% ipython --no-banner

In [1]: import numpy as np

In [2]: import numpy.linalg as la

In [3]: np.set_printoptions(precision=4, suppress=True, linewidth=200)

In [4]: X = np.loadtxt("block11.csv", delimiter=",")

In [5]: X
Out[5]: 
array([[  1.4618,  -6.3119,   3.3497,  -6.2279,   2.7886,   0.6765,  -4.6685,  -5.4393,  -1.3654,   1.2172,  -6.4774,   6.799 ,  -7.9263],
       [  2.8425,  -8.2654,   1.4762,  -8.5944,   1.806 ,  -3.5603, -12.0079,  -8.7883,  -1.7099,   0.4662, -10.0762,   4.8571,  -8.9986],
       [  2.2357, -10.0359,   0.7386,  -7.706 ,   0.8745,  -4.6227, -12.4413,  -8.8315,   1.8892,   1.3274,  -6.608 ,   3.1793,  -4.3531],
       [  3.8526,  -6.5169,   2.6514,  -6.7917,   4.9325,  -0.2687,  -4.8798,  -3.8591,   2.2754,   6.6908,  -5.9258,   2.1012,  -7.7976],
       [  2.7959,  -6.9685,   3.0642,  -5.6647,   3.8672,   0.1355,  -4.0921,  -3.7975,   3.0393,   5.404 ,  -3.6925,   3.3287,  -4.9624],
       [  2.6096,  -6.2393,   7.2515,  -0.7758,   2.3822,   3.0241,   0.1999,  -0.3936,   6.9581,   4.407 ,   4.6   ,   7.7569,   5.3575],
       [  1.667 ,  -8.6444,   1.5176,  -7.4358,   1.442 ,  -2.7073,  -9.7934,  -7.9938,  -0.101 ,   0.6673,  -7.2504,   4.8272,  -6.4906],
       [ -8.4397, -14.1519,  -7.9452, -11.2517,  -1.6551,  -5.1606,  -9.375 , -14.9068,  -3.0515,  -4.1573,  -9.557 ,   0.0065, -12.892 ],
       [ -0.012 ,  -6.4048,   0.9993,  -8.8115,   3.0735,   0.0849,  -5.6468,  -7.738 ,  -5.4508,  -0.2654, -11.4394,   6.0434, -14.8197],
       [  2.4003,  -8.2598,   2.112 ,  -6.3756,   2.5888,  -1.6995,  -7.2425,  -5.7869,   2.6934,   3.7059,  -4.5949,   3.3028,  -4.4755],
       [  2.2693,  -9.3434,   2.5723,  -6.3712,   0.0641,  -3.6329, -11.8607,  -8.3071,   1.3596,  -0.551 ,  -5.3374,   6.1849,  -2.1348],
       [  2.0249,  -7.4579,   0.9524,  -7.9259,   3.9891,  -1.0834,  -6.0088,  -5.9368,   0.3785,   4.5465,  -7.694 ,   2.1059,  -9.9474],
       [  1.1577,  -8.3381,   0.8758,  -7.2208,   2.8575,  -1.4244,  -6.3045,  -6.3633,   1.3844,   3.4732,  -5.8974,   2.6087,  -7.2486],
       [ -0.0515,  -8.9126,   1.5475,  -6.5348,   0.5996,  -1.8014,  -7.9846,  -7.9352,  -0.0504,  -0.7226,  -5.4513,   5.9758,  -4.9964],
       [ -0.1344,  -7.3188,   4.7195,  -3.3695,   0.5423,   1.3962,  -3.2236,  -4.8272,   1.391 ,  -0.8931,  -0.755 ,   9.2778,  -0.3088],
       [ -2.2855, -11.7235,  -2.1476,  -8.2596,  -0.5506,  -4.4127, -10.5064, -10.8102,   0.662 ,  -1.2063,  -6.2001,   2.6543,  -5.7887],
       [  8.3969,  -3.8237,   9.1698,  -4.1783,   3.5867,   0.3596,  -8.5153,  -2.5916,   0.636 ,   2.9324,  -5.5911,  10.1792,  -2.4259],
       [ -2.2405,  -9.9866,  -0.4663,  -6.868 ,   0.5378,  -1.688 ,  -6.1649,  -8.3303,   0.7009,  -0.193 ,  -4.5248,   3.9513,  -5.6163],
       [ -2.5509, -11.6384,  -0.0712,  -7.1411,  -3.1373,  -4.6576, -13.1249, -12.2784,  -1.5717,  -6.5172,  -6.0919,   7.9978,  -2.8164],
       [ -1.1416, -10.7821,  -3.0279, -10.2887,   1.2307,  -4.6556, -11.1289, -11.0581,  -1.5089,   0.3979, -10.3952,   0.9744, -11.5979],
       [ -0.4773,  -8.5476,   1.91  ,  -6.3329,   0.3954,  -1.2174,  -7.3712,  -7.9375,  -0.9894,  -1.6882,  -5.6022,   7.1141,  -5.3542],
       [  0.8905,  -8.0968,   0.8956,  -7.8306,   2.3747,  -1.6202,  -7.4691,  -7.4559,  -0.8951,   1.5131,  -7.89  ,   4.0569,  -9.0745],
       [  2.0024,  -8.0278,   1.4686,  -7.3943,   2.7456,  -1.7881,  -7.6723,  -6.6487,   0.649 ,   2.8916,  -6.8848,   3.4531,  -7.4976],
       [ -0.2728,  -7.2618,   1.6278,  -6.9978,   2.3062,   0.2069,  -4.6621,  -6.6915,  -1.9722,   0.4262,  -7.0715,   5.8639,  -9.2946],
       [  0.6604,  -8.0188,   2.5362,  -6.0552,   1.2236,  -0.9006,  -6.8306,  -6.8317,  -0.0157,  -0.0273,  -5.1399,   6.5154,  -4.9747],
       [  0.9093,  -8.8883,   2.2183,  -5.5252,   1.1922,  -1.4987,  -6.8955,  -6.333 ,   2.7426,   1.593 ,  -2.9483,   4.8389,  -2.2098],
       [ -2.8938, -12.0645,  -1.0572,  -6.3839,  -1.5509,  -3.7143,  -9.1737,  -9.9348,   2.6507,  -1.8395,  -2.5127,   3.9728,  -1.1141]])

In [6]: z = X[:, 6] > np.median(X[:, 6])

In [7]: r0 = X[z].mean(axis=0) - X[~z].mean(axis=0)

In [8]: z.astype(int)
Out[8]: array([1, 0, 0, 1, 1, 1, 0, 0, 1, 1, 0, 1, 1, 0, 1, 0, 0, 1, 0, 0, 0, 0, 0, 1, 1, 1, 0])

In [9]: np.argsort(-np.abs(r0).round(6), kind="stable")
Out[9]: array([ 6,  7,  5,  9, 10,  1,  2,  4,  3,  8,  0, 12, 11])

In [10]: ((X - X.mean(axis=0)) @ r0 > 0).astype(int)
Out[10]: array([1, 0, 0, 1, 1, 1, 0, 0, 0, 1, 0, 1, 1, 0, 1, 0, 1, 0, 0, 0, 0, 0, 1, 1, 1, 1, 0])
